% python3 -q
>>> import numpy as np
>>> np.set_printoptions(suppress=True, linewidth=140)
>>> tidy = lambda a: np.round(a, 1) + 0
>>> X = np.load("m.npy")
>>> X
array([[ 0,  0,  0],
       [ 0,  0,  0],
       [ 0,  0,  0],
       [ 4, -3,  5],
       [ 4, -3,  5],
       [ 0,  1,  4],
       [ 4, -3,  5],
       [ 4, -2,  9],
       [ 0,  0,  0],
       [ 4, -3,  5],
       [ 0,  0,  0],
       [ 4, -3,  4]])
>>> # row 1 repeats row 0
>>> idx = X[:, 1] > np.median(X[:, 1])
>>> u = X[idx].mean(axis=0) - X[~idx].mean(axis=0)
>>> idx.astype(int)
array([1, 1, 1, 0, 0, 1, 0, 0, 1, 0, 1, 0])
>>> ((X - X.mean(axis=0)) @ u > 0).astype(int)
array([1, 1, 1, 0, 0, 1, 0, 0, 1, 0, 1, 0])
>>> M = np.load("w.npy")
>>> M
array([[0, 0, 0, 0],
       [0, 0, 0, 3],
       [0, 1, 0, 0],
       [0, 0, 2, 0]])
>>> U, sv, Vt = np.linalg.svd(M)
>>> V = Vt[:(sv > 1e-8).sum()]
>>> rng = np.random.default_rng(149376)
>>> x = M[3] + 5 * M[1] + rng.integers(2) * np.eye(4)[1]
>>> x
array([ 0.,  0.,  2., 15.])
>>> np.diag(V.T @ V)
array([0., 1., 1., 1.])
>>> print(V.T @ V)
[[0. 0. 0. 0.]
 [0. 1. 0. 0.]
 [0. 0. 1. 0.]
 [0. 0. 0. 1.]]
>>> U, sv, Vt = np.linalg.svd(M)
>>> np.argmax(sv[:-1] / (sv[1:] + 1e-6)) + 1
np.int64(3)
>>> Y = U[:, :3] @ np.diag(sv[:3]) @ Vt[:3]
>>> np.linalg.matrix_rank(Y)
np.int64(3)
>>> np.allclose(M[:-1].T @ np.linalg.lstsq(M[:-1].T, M[-1])[0], M[-1])
False
>>> np.unique(M.round(6), axis=0).shape
(4, 4)
>>> tidy(np.trace(np.linalg.pinv(M) @ M))
np.float64(3.0)
>>> np.linalg.lstsq(M[:-1].T, M[-1])[2]
np.int32(2)
>>> try:
...     np.linalg.inv(M)
... except np.linalg.LinAlgError as e:
...     print(e)
... 
Singular matrix
>>> u = np.array([4, 9, -1])
>>> np.convolve(M[2], u)
array([ 0,  4,  9, -1,  0,  0])
>>> np.correlate(M[2], M[3], "full")
array([0, 0, 2, 0, 0, 0, 0])
>>> (M != 0).astype(int)
array([[0, 0, 0, 0],
       [0, 0, 0, 1],
       [0, 1, 0, 0],
       [0, 0, 1, 0]])
>>> print(M @ M)
[[0 0 0 0]
 [0 0 6 0]
 [0 0 0 3]
 [0 2 0 0]]
>>> feats = np.load("data.npy")
>>> tidy(feats)
array([[ 0.6, -0.2, -0.5,  0. ],
       [-0.2,  0. ,  0.1,  0. ],
       [-0.5,  0.1,  0.4,  0. ],
       [ 0. ,  0. ,  0. ,  0. ]])
>>> tidy(np.sort(np.abs(np.linalg.eigvals(feats))))
array([0., 0., 0., 1.])
>>> tidy(feats @ feats)
array([[ 0.6, -0.2, -0.5,  0. ],
       [-0.2,  0. ,  0.1,  0. ],
       [-0.5,  0.1,  0.4,  0. ],
       [ 0. ,  0. ,  0. ,  0. ]])
>>> tidy((feats + feats.T) / 2)
array([[ 0.6, -0.2, -0.5,  0. ],
       [-0.2,  0. ,  0.1,  0. ],
       [-0.5,  0.1,  0.4,  0. ],
       [ 0. ,  0. ,  0. ,  0. ]])
>>> np.allclose(feats @ feats.T, feats.T @ feats)
True
>>> feats.inv()
Traceback (most recent call last):
  File "<python-input-39>", line 1, in <module>
    feats.inv()
    ^^^^^^^^^
AttributeError: 'numpy.ndarray' object has no attribute 'inv'
>>> print(np.trace(feats))
1.0
>>> print(tidy(np.linalg.matrix_power(feats, 3)))
[[ 0.6 -0.2 -0.5  0. ]
 [-0.2  0.   0.1  0. ]
 [-0.5  0.1  0.4  0. ]
 [ 0.   0.   0.   0. ]]
>>> w, V = np.linalg.eigh(feats)
>>> x = np.array([2, 1, 3, 2])
>>> (np.sign(V[:, -1].round(6)) == np.sign(V[0, -1].round(6))).astype(int)
array([1, 0, 0, 0])
>>> print(tidy(np.linalg.eigvalsh(feats[1:, 1:])))
[0.  0.  0.4]
>>> tidy(V * np.abs(w) @ V.T)
array([[ 0.6, -0.2, -0.5,  0. ],
       [-0.2,  0. ,  0.1,  0. ],
       [-0.5,  0.1,  0.4,  0. ],
       [ 0. ,  0. ,  0. ,  0. ]])
>>> tidy(np.abs(feats).sum(axis=1).max()), np.abs(w).max()
(np.float64(1.2), np.float64(1.0))
>>> tidy(x @ feats @ x / (x @ x)), tidy(w[0]), w[-1]
(np.float64(0.0), np.float64(0.0), np.float64(1.0))
>>> r = np.linalg.matrix_rank(feats)
>>> r
np.int64(1)
>>> null = np.linalg.svd(feats)[2][r:].T
>>> print([int(np.linalg.matrix_rank(feats[:, :j + 1])) for j in range(4)])
[1, 1, 1, 1]
>>> tidy(null @ null.T)
array([[ 0.4,  0.2,  0.5,  0. ],
       [ 0.2,  1. , -0.1,  0. ],
       [ 0.5, -0.1,  0.6,  0. ],
       [ 0. ,  0. ,  0. ,  1. ]])
>>> np.allclose(feats @ null, 0)
True
>>> W0 = np.load("block14.npy")
>>> print(W0)
[[1. 9. 6.]
 [0. 1. 4.]
 [0. 0. 2.]]
>>> # triangular
>>> q = W0.astype(float).copy()
>>> for j in range(3):
...     q[:, j] -= q[:, :j] @ (q[:, :j].T @ q[:, j])
...     q[:, j] /= np.linalg.norm(q[:, j])
... 
>>> print(q.T @ q)
[[1. 0. 0.]
 [0. 1. 0.]
 [0. 0. 1.]]
>>> q
array([[1., 0., 0.],
       [0., 1., 0.],
       [0., 0., 1.]])
>>> U, sv, Vt = np.linalg.svd(W0)
>>> print(tidy(sv))
[11.4  3.1  0.1]
>>> Y = U[:, :2] @ np.diag(sv[:2]) @ Vt[:2]
>>> print(tidy(np.abs(W0 - Y).max()))
0.0
>>> tidy(Y)
array([[1., 9., 6.],
       [0., 1., 4.],
       [0., 0., 2.]])
>>> np.linalg.matrix_rank(W0, rtol=0.05)
np.int64(2)
>>> mat = np.eye(3, dtype=int)[rng.permutation(3)]
>>> print(mat)
[[1 0 0]
 [0 1 0]
 [0 0 1]]
>>> idx = rng.permutation(3)
>>> idx
array([0, 1, 2])
>>> Y = mat[idx][:, idx]
>>> tidy(np.sort(np.abs(np.linalg.eigvals(Y))))
array([1., 1., 1.])
>>> idx = rng.permutation(3)
>>> Y = mat[:, idx] * rng.choice([-1, 1], 3)
>>> Y
array([[0, 1, 0],
       [0, 0, 1],
       [1, 0, 0]])
>>> U, _, Vt = np.linalg.svd(mat.T @ Y)
>>> tidy(np.linalg.lstsq(mat, Y)[0])
array([[0., 1., 0.],
       [0., 0., 1.],
       [1., 0., 0.]])
>>> U @ Vt
array([[0., 1., 0.],
       [0., 0., 1.],
       [1., 0., 0.]])
>>> [int(np.linalg.matrix_rank(np.linalg.matrix_power(mat, p))) for p in range(1, 4)]
[3, 3, 3]
>>> np.prod(np.diag(mat)), tidy(np.linalg.det(mat))
(np.int64(1), np.float64(1.0))
>>> np.linalg.matrix_rank(mat - mat[0, 0] * np.eye(3))
np.int64(0)
>>> np.sort(np.abs(np.fft.fft(mat[0]))), tidy(np.sort(np.linalg.svd(mat, compute_uv=False)))
(array([1., 1., 1.]), array([1., 1., 1.]))
>>> mat @ np.ones(3)
array([1., 1., 1.])
>>> (mat @ mat)[0]
array([1, 0, 0])
>>> mat @ (-1.0) ** np.arange(3)
array([ 1., -1.,  1.])
>>> w, V = np.linalg.eigh(mat)
>>> x = np.array([3, 1, 2])
>>> V * np.abs(w) @ V.T
array([[1., 0., 0.],
       [0., 1., 0.],
       [0., 0., 1.]])
>>> x @ mat @ x / (x @ x), w[0], w[-1]
(np.float64(1.0), np.float64(1.0), np.float64(1.0))
>>> tidy(np.linalg.eigvalsh(mat[1:, 1:]))
array([1., 1.])
>>> x @ mat @ x
np.int64(14)
>>> data = np.loadtxt("sample7.csv", delimiter=",")
>>> data
array([[ 0.4, -0.4, -0.7],
       [ 0.3, -0.4, -0.6],
       [ 0. , -0.9, -0.4],
       [-0.4,  1.1, -0.2]])
>>> x = np.array([0, -1, -3])
>>> target = data @ x
>>> b, lr = np.zeros(3), 1 / np.linalg.norm(data, 2) ** 2
>>> for i in range(8):
...     b -= lr * data.T @ (data @ b - target)
...     if i % 2 == 0: print(i, round(np.linalg.norm(data @ b - target), 1))
... 
0 1.5
2 0.8
4 0.5
6 0.3
>>> tidy(np.linalg.cond(data))
np.float64(4.6)
>>> blk = np.stack([data, -1 * data, data[::-1]])
>>> (blk @ data.T).shape
(3, 4, 4)
>>> tidy(np.linalg.norm(blk, axis=(1, 2)))
array([1.9, 1.9, 1.9])
>>> tidy(np.einsum("bij,cij->bc", blk, blk))
array([[ 3.8, -3.8,  0.3],
       [-3.8,  3.8, -0.3],
       [ 0.3, -0.3,  3.8]])
>>> print(blk.sum(axis=0))
[[-0.4  1.1 -0.2]
 [ 0.  -0.9 -0.4]
 [ 0.3 -0.4 -0.6]
 [ 0.4 -0.4 -0.7]]
>>> print(blk.shape)
(3, 4, 3)
>>> hat = data @ np.linalg.solve(data.T @ data, data.T)
>>> np.allclose(hat @ hat, hat)
True
>>> tidy(np.trace(hat))
np.float64(3.0)
>>> u, r1 = data[3], data[1]
>>> tidy(u @ u)
np.float64(1.4)
>>> tidy(u @ r1)
np.float64(-0.4)
>>> p = (u @ r1) / (u @ u) * u
>>> tidy(np.outer(u, r1))
array([[-0.1,  0.2,  0.2],
       [ 0.3, -0.4, -0.7],
       [-0.1,  0.1,  0.1]])
>>> tidy((r1 - p) @ u)
np.float64(0.0)
>>> tidy(r1 - p)
array([ 0.2, -0.1, -0.7])
>>> E = np.load("arr.npy")
>>> E
array([[ -2.7, -43.5,   6.3],
       [ -4.1, -42.2,   3.6],
       [ 12.2,   3.9, -44.3],
       [ -1.5, -39.7,   4.9],
       [ -2.6, -41. ,   4.1],
       [ 15.4,   2.7, -41.4],
       [ 11.4,   4.3, -41.2],
       [ -3.3, -42.5,   4.3],
       [ -2. , -42.8,   3.4],
       [ 10.3,   4.6, -40.9],
       [ 11.8,   5. , -41.5],
       [ -2.4, -40.8,   3.6],
       [ 11.2,   3.9, -42.2],
       [ 12.5,   3.9, -42.6],
       [ 12.2,   2.7, -42.3],
       [ 12.8,   4.4, -42.3],
       [ 13.5,   3.7, -40.5],
       [ -0.7, -41.5,   3.5],
       [ -1.7, -41.5,   3.2],
       [ -0.4, -43.7,   3.8],
       [ 12.5,   4.2, -42.7]])
>>> u = np.array([0, -1, -1])
>>> Y = W0 + np.outer(u, np.eye(3)[0])
>>> np.linalg.matrix_rank(Y - W0)
np.int64(1)
>>> Y
array([[ 1.,  9.,  6.],
       [-1.,  1.,  4.],
       [-1.,  0.,  2.]])
>>> hat = E @ np.linalg.solve(E.T @ E, E.T)
>>> tidy(np.diag(hat))
array([0.1, 0.2, 0.1, 0.1, 0.1, 0.4, 0.1, 0.1, 0.1, 0.2, 0.1, 0.1, 0.1, 0.1, 0.1, 0.1, 0.2, 0.1, 0.1, 0.2, 0.1])
>>> tidy(np.linalg.eigvalsh(hat))
array([0., 0., 0., 0., 0., 0., 0., 0., 0., 0., 0., 0., 0., 0., 0., 0., 0., 0., 1., 1., 1.])
>>> arr = np.loadtxt("mat.csv", delimiter=",")
>>> arr
array([[2., 0., 0.],
       [0., 2., 0.],
       [0., 0., 2.]])
>>> print((arr - arr.T) / 2)
[[0. 0. 0.]
 [0. 0. 0.]
 [0. 0. 0.]]
>>> np.trace(arr)
np.float64(6.0)
>>> tidy(np.linalg.det(arr))
np.float64(8.0)
>>> np.allclose(arr, arr.T)
True
>>> assert arr == arr.T
Traceback (most recent call last):
  File "<python-input-131>", line 1, in <module>
    assert arr == arr.T
           ^^^^^^^^^^^^
ValueError: The truth value of an array with more than one element is ambiguous. Use a.any() or a.all()
